% ipython --no-banner

In [1]: import numpy as np

In [2]: import numpy.linalg as la

In [3]: np.set_printoptions(precision=2, suppress=True, linewidth=100)

In [4]: E = np.load("data.npy")

In [5]: E
Out[5]: 
array([[ 10.07,   4.02,  -5.  ,   1.85],
       [ 12.58,   5.25, -10.4 ,   4.48],
       [ -1.3 ,  -2.03,  -6.06,   4.31],
       [  7.66,   3.74,  -9.48,   4.12],
       [  3.59,   2.72,  -9.8 ,   4.11],
       [ 14.61,   5.87,  -7.87,   2.86],
       [  4.51,   1.52, -10.54,   5.52],
       [ 11.4 ,   3.81,  -8.93,   4.29],
       [ 16.02,   4.04, -10.39,   5.57],
       [ 10.83,   2.6 , -12.4 ,   6.86],
       [  9.78,   4.52,  -3.16,   0.29],
       [  5.55,   1.49, -13.54,   7.36],
       [  8.35,   2.86, -12.27,   6.19],
       [  1.71,   1.8 , -13.1 ,   6.37],
       [  1.7 ,  -1.27, -13.27,   8.35],
       [ 10.34,   5.  ,  -8.33,   3.09],
       [ 15.43,   4.89,  -7.66,   3.56]])

In [6]: la.matrix_rank(E, rtol=0.1)
Out[6]: np.int64(2)

In [7]: la.cond(E) > 100
Out[7]: np.True_

In [8]: round(float(la.norm(E, 2) / la.norm(E)), 2)
Out[8]: 0.94

In [9]: np.abs(la.svd(E)[2][-1])
Out[9]: array([0.12, 0.47, 0.42, 0.77])

In [10]: np.argsort(-la.norm(E, axis=0).round(6), kind="stable")[:3]
Out[10]: array([2, 0, 3])

In [11]: vec = np.array([2, 1, 4, 4])

In [12]: y = E @ vec

In [13]: la.solve(E.T @ E, E.T @ y)
Out[13]: array([2., 1., 4., 4.])

In [14]: la.lstsq(E, y)[0]
Out[14]: array([2., 1., 4., 4.])

In [15]: rng = np.random.default_rng(36594)

In [16]: y = y + 0.05 * rng.normal(size=17)

In [17]: y
Out[17]: 
array([ 11.58,   6.62, -11.65,  -2.46, -12.87,  15.12,  -9.56,   8.06,  16.83,   2.06,  12.54,
       -12.09,  -4.71, -21.69, -17.49,   4.67,  19.28])

In [18]: c, *_ = la.lstsq(E, y)

In [19]: c.round()
Out[19]: array([2., 1., 4., 4.])

In [20]: round(la.norm(y - E @ c), 2)
Out[20]: np.float64(0.19)

In [21]: np.round(E.T @ (y - E @ c), 2) + 0
Out[21]: array([0., 0., 0., 0.])

In [22]: out = np.c_[E[:, :3] @ np.array([[6, 5, 2], [9, 8, 2], [0, 1, 4]]), np.array([7, 3, -3, -9, 2, -1, -5, 2, -7, -9, -7, 9, 0, 5, -2, -3, -8])]

In [23]: out
Out[23]: 
array([[ 96.6 ,  77.51,   8.18,   7.  ],
       [122.73,  94.5 ,  -5.94,   3.  ],
       [-26.07, -28.8 , -30.9 ,  -3.  ],
       [ 79.62,  58.74, -15.12,  -9.  ],
       [ 46.02,  29.91, -26.58,   2.  ],
       [140.49, 112.14,   9.48,  -1.  ],
       [ 40.74,  24.17, -30.1 ,  -5.  ],
       [102.69,  78.55,  -5.3 ,   2.  ],
       [132.48, 102.03,  -1.44,  -7.  ],
       [ 88.38,  62.55, -22.74,  -9.  ],
       [ 99.36,  81.9 ,  15.96,  -7.  ],
       [ 46.71,  26.13, -40.08,   9.  ],
       [ 75.84,  52.36, -26.66,   0.  ],
       [ 26.46,   9.85, -45.38,   5.  ],
       [ -1.23, -14.93, -52.22,  -2.  ],
       [107.04,  83.37,  -2.64,  -3.  ],
       [136.59, 108.61,  10.  ,  -8.  ]])

In [24]: la.matrix_rank(np.c_[E, out])
Out[24]: np.int64(5)

In [25]: np.round(la.lstsq(E, out[:, 0])[0], 2) + 0
Out[25]: array([6., 9., 0., 0.])

In [26]: np.round(la.norm(out - E @ la.lstsq(E, out)[0], axis=0), 2) + 0
Out[26]: array([ 0.  ,  0.  ,  0.  , 19.97])

In [27]: la.matrix_rank(out)
Out[27]: np.int64(4)
